$ python3 -q
>>> import numpy as np
>>> np.set_printoptions(suppress=True, linewidth=140)
>>> M = np.load("dump.npy")
>>> M
array([[0, 0, 0, 0, 0, 0, 0, 0, 0],
       [0, 2, 0, 0, 0, 0, 0, 0, 0],
       [0, 0, 2, 0, 0, 0, 0, 0, 0],
       [0, 0, 0, 2, 0, 0, 0, 0, 0],
       [0, 0, 0, 0, 2, 0, 0, 0, 0],
       [0, 0, 0, 0, 0, 3, 0, 0, 0],
       [0, 0, 0, 0, 0, 0, 2, 0, 0],
       [0, 0, 0, 0, 0, 0, 0, 3, 0],
       [0, 0, 0, 0, 0, 0, 0, 0, 2]])
>>> w, vecs = np.linalg.eigh(M)
>>> (w > 1e-8).sum(), (w < -1e-8).sum()
(np.int64(8), np.int64(0))
>>> vecs.T @ M @ vecs
array([[0., 0., 0., 0., 0., 0., 0., 0., 0.],
       [0., 2., 0., 0., 0., 0., 0., 0., 0.],
       [0., 0., 2., 0., 0., 0., 0., 0., 0.],
       [0., 0., 0., 2., 0., 0., 0., 0., 0.],
       [0., 0., 0., 0., 2., 0., 0., 0., 0.],
       [0., 0., 0., 0., 0., 2., 0., 0., 0.],
       [0., 0., 0., 0., 0., 0., 2., 0., 0.],
       [0., 0., 0., 0., 0., 0., 0., 3., 0.],
       [0., 0., 0., 0., 0., 0., 0., 0., 3.]])
>>> np.round(np.linalg.svd(M, compute_uv=False), 2)
array([3., 3., 2., 2., 2., 2., 2., 2., 0.])
>>> np.round(np.linalg.eigvalsh(M @ M), 2)
array([0., 4., 4., 4., 4., 4., 4., 9., 9.])
>>> np.linalg.cond(M) > 100
np.True_
>>> np.round(np.linalg.norm(M, 2) / np.linalg.norm(M), 2)
np.float64(0.46)
>>> np.argsort(-np.linalg.norm(M, axis=0).round(6), kind="stable")[:3]
array([5, 7, 1])
>>> np.linalg.matrix_rank(M, rtol=0.1)
np.int64(8)
>>> t3 = np.stack([M, 5 * M, M[::-1]])
>>> t3.sum(axis=0)
array([[ 0,  0,  0,  0,  0,  0,  0,  0,  2],
       [ 0, 12,  0,  0,  0,  0,  0,  3,  0],
       [ 0,  0, 12,  0,  0,  0,  2,  0,  0],
       [ 0,  0,  0, 12,  0,  3,  0,  0,  0],
       [ 0,  0,  0,  0, 14,  0,  0,  0,  0],
       [ 0,  0,  0,  2,  0, 18,  0,  0,  0],
       [ 0,  0,  2,  0,  0,  0, 12,  0,  0],
       [ 0,  2,  0,  0,  0,  0,  0, 18,  0],
       [ 0,  0,  0,  0,  0,  0,  0,  0, 12]])
>>> (t3 @ M.T).shape
(3, 9, 9)
>>> w, vecs = np.linalg.eigh(M)
>>> x = np.array([-3, -1, -2, 1, -2, 0, 3, 0, 2])
>>> np.round(np.linalg.eigvalsh(M[1:, 1:]), 2)
array([2., 2., 2., 2., 2., 2., 3., 3.])
>>> x @ M @ x
np.int64(46)
>>> U, sig, vt = np.linalg.svd(M)
>>> sig
array([3., 3., 2., 2., 2., 2., 2., 2., 0.])
>>> other = U[:, :8] @ np.diag(sig[:8]) @ vt[:8]
>>> round(np.linalg.norm(M - other, 2), 2), sig[8]
(np.float64(0.0), np.float64(0.0))
>>> np.linalg.matrix_rank(other)
np.int64(8)
>>> other = np.array([[0.0, -1.0, -0.9, 0.5],
...     [1.0, -2.2, -0.3, -1.6],
...     [-0.5, 0.3, 1.3, 0.4],
...     [-0.2, -1.1, 0.6, 0.8],
...     [2.2, 0.3, 0.9, 0.0],
...     [-0.1, 1.0, -1.2, 0.5],
...     [0.6, -0.2, -0.2, -0.7],
...     [0.6, 0.1, -0.6, -0.2],
...     [0.0, 0.3, -0.5, 1.3]])
>>> basis = np.array([[0.0, 0.7, 0.3, 1.5, 0.7, 0.3],
...     [-0.2, 0.7, 0.0, 0.1, 0.8, 0.7],
...     [-0.3, -0.8, 1.2, 0.1, -1.5, -1.2],
...     [0.2, 1.3, -0.5, -0.7, 0.6, -1.5]])
>>> W0 = other @ basis
>>> W0.round(2)
array([[ 0.57,  0.67, -1.33, -0.54,  0.85, -0.37],
       [ 0.21, -2.68,  0.74,  2.37, -1.57,  1.52],
       [-0.37, -0.66,  1.21, -0.87, -1.82, -2.1 ],
       [ 0.2 , -0.35,  0.26, -0.91, -1.44, -2.75],
       [-0.33,  1.03,  1.74,  3.42,  0.43, -0.21],
       [ 0.26,  2.24, -1.72, -0.52,  2.83,  1.36],
       [-0.04, -0.47,  0.29,  1.35,  0.14,  1.33],
       [ 0.12,  0.71, -0.44,  0.99,  1.28,  1.27],
       [ 0.35,  2.3 , -1.25, -0.93,  1.77, -1.14]])
>>> U, sig, vt = np.linalg.svd(W0, full_matrices=False)
>>> np.round(vt @ vt.T, 2) + 0
array([[1., 0., 0., 0., 0., 0.],
       [0., 1., 0., 0., 0., 0.],
       [0., 0., 1., 0., 0., 0.],
       [0., 0., 0., 1., 0., 0.],
       [0., 0., 0., 0., 1., 0.],
       [0., 0., 0., 0., 0., 1.]])
>>> round(float(np.sqrt((sig ** 2).sum())), 2), round(float(np.linalg.norm(W0)), 2)
(9.92, 9.92)
>>> np.round(U.T @ W0 @ vt.T, 2) + 0
array([[6.98, 0.  , 0.  , 0.  , 0.  , 0.  ],
       [0.  , 5.89, 0.  , 0.  , 0.  , 0.  ],
       [0.  , 0.  , 3.6 , 0.  , 0.  , 0.  ],
       [0.  , 0.  , 0.  , 1.42, 0.  , 0.  ],
       [0.  , 0.  , 0.  , 0.  , 0.  , 0.  ],
       [0.  , 0.  , 0.  , 0.  , 0.  , 0.  ]])
>>> np.round(sig / sig[0], 2) + 0
array([1.  , 0.84, 0.52, 0.2 , 0.  , 0.  ])
